$ python -q
>>> import numpy as np
>>> from numpy import linalg as LA
>>> np.set_printoptions(precision=1, suppress=True, linewidth=160, legacy="1.25")
>>> feats = np.load("out14.npy")
>>> print(feats)
[[ 66 -15 -14  18 -12  13 -12  32  31 -66  18]
 [-15  50 -17  12  -6  22   8   8   5  15  -2]
 [-14 -17  21 -22  21 -30   9 -25  -3  14 -10]
 [ 18  12 -22  24 -24  32 -12  28   2 -18  12]
 [-12  -6  21 -24  27 -33  15 -27   6  12 -12]
 [ 13  22 -30  32 -33  45 -15  35  -3 -13  14]
 [-12   8   9 -12  15 -15  11 -15   4  12  -8]
 [ 32   8 -25  28 -27  35 -15  35   8 -32  16]
 [ 31   5  -3   2   6  -3   4   8  26 -31   4]
 [-66  15  14 -18  12 -13  12 -32 -31  66 -18]
 [ 18  -2 -10  12 -12  14  -8  16   4 -18   8]]
>>> rng = np.random.default_rng(74050)
>>> labels = rng.permutation(11)
>>> print(labels)
[ 1  3  2 10  4  5  9  6  7  0  8]
>>> other = feats[labels][:, labels]
>>> print(other)
[[ 50  12 -17  -2  -6  22  15   8   8 -15   5]
 [ 12  24 -22  12 -24  32 -18 -12  28  18   2]
 [-17 -22  21 -10  21 -30  14   9 -25 -14  -3]
 [ -2  12 -10   8 -12  14 -18  -8  16  18   4]
 [ -6 -24  21 -12  27 -33  12  15 -27 -12   6]
 [ 22  32 -30  14 -33  45 -13 -15  35  13  -3]
 [ 15 -18  14 -18  12 -13  66  12 -32 -66 -31]
 [  8 -12   9  -8  15 -15  12  11 -15 -12   4]
 [  8  28 -25  16 -27  35 -32 -15  35  32   8]
 [-15  18 -14  18 -12  13 -66 -12  32  66  31]
 [  5   2  -3   4   6  -3 -31   4   8  31  26]]
>>> print(np.diag(other))
[50 24 21  8 27 45 66 11 35 66 26]
>>> print(round(float(LA.det(other)), 1), round(LA.det(feats[labels]), 1))
-0.0 0.0
>>> m1 = np.load("sample18.npy")
>>> print(m1)
[[ 2 -1  0 -1  0  0  1]
 [-1  0  1  2 -4 -3  1]
 [ 0  1 -4 -4 -1  1  1]
 [-1  2 -4 -2 -1  3 -3]
 [ 0 -4 -1 -1  0  2 -3]
 [ 0 -3  1  3  2 -4  1]
 [ 1  1  1 -3 -3  1 -4]]
>>> # equal to its transpose
>>> u, r1 = m1[5], m1[4]
>>> print(u @ r1)
-3
>>> p = (u @ r1) / (u @ u) * u
>>> print(r1 - p)
[ 0.  -4.2 -0.9 -0.8  0.1  1.7 -2.9]
>>> print(LA.matrix_rank(np.outer(u, r1)))
1
>>> print(np.round((r1 - p) @ u, 1))
-0.0
>>> print(np.outer(u, r1))
[[  0   0   0   0   0   0   0]
 [  0  12   3   3   0  -6   9]
 [  0  -4  -1  -1   0   2  -3]
 [  0 -12  -3  -3   0   6  -9]
 [  0  -8  -2  -2   0   4  -6]
 [  0  16   4   4   0  -8  12]
 [  0  -4  -1  -1   0   2  -3]]
>>> print([round(float(LA.det(m1[:i, :i])), 2) + 0 for i in range(1, 8)])
[2.0, -1.0, 2.0, 5.0, 218.0, -1989.0, 13248.0]
>>> K = np.loadtxt("data.csv", delimiter=",")
>>> print(K)
[[-1.  2.  3.  0.  3.  1.  2.  3. -3. -1.  0.]
 [ 2. -1.  3.  2.  3.  1. -2.  0.  0. -1. -3.]
 [ 3. -1. -3.  0. -9. -3.  0.  2.  3.  1. -3.]
 [-2. -2. -2.  3. -9. -3.  1.  2.  2. -2. -1.]
 [ 3. -3.  0.  1.  9.  3. -3. -1. -3.  1.  3.]
 [ 3. -1.  2.  3.  9.  3. -1. -3.  3.  3.  3.]
 [ 0.  1. -3. -2. -6. -2. -3. -2. -2.  0. -1.]
 [ 2. -3.  3.  3.  6.  2.  3.  1.  3.  1.  1.]
 [-2.  0. -3.  1. -9. -3. -3. -3.  3. -1. -3.]
 [-1.  0.  2.  3. -9. -3.  0.  0.  3. -1.  3.]]
>>> x = np.array([1, 2, -2, -2, -1, 3, 1, -3, 2, 3, 0])
>>> a = np.maximum(K @ x, 0)
>>> print(K.T @ a)
[  50.  -13.  -68.   31. -129.  -43.  -80.  -77.   83.   41.  -32.]
>>> print(np.maximum(K @ (3 * x), 0))
[ 0.  0. 30.  0.  0. 42. 33.  0. 33.  0.]
>>> print(K * (a > 1e-9)[:, None])
[[-0.  0.  0.  0.  0.  0.  0.  0. -0. -0.  0.]
 [ 0. -0.  0.  0.  0.  0. -0.  0.  0. -0. -0.]
 [ 3. -1. -3.  0. -9. -3.  0.  2.  3.  1. -3.]
 [-0. -0. -0.  0. -0. -0.  0.  0.  0. -0. -0.]
 [ 0. -0.  0.  0.  0.  0. -0. -0. -0.  0.  0.]
 [ 3. -1.  2.  3.  9.  3. -1. -3.  3.  3.  3.]
 [ 0.  1. -3. -2. -6. -2. -3. -2. -2.  0. -1.]
 [ 0. -0.  0.  0.  0.  0.  0.  0.  0.  0.  0.]
 [-2.  0. -3.  1. -9. -3. -3. -3.  3. -1. -3.]
 [-0.  0.  0.  0. -0. -0.  0.  0.  0. -0.  0.]]
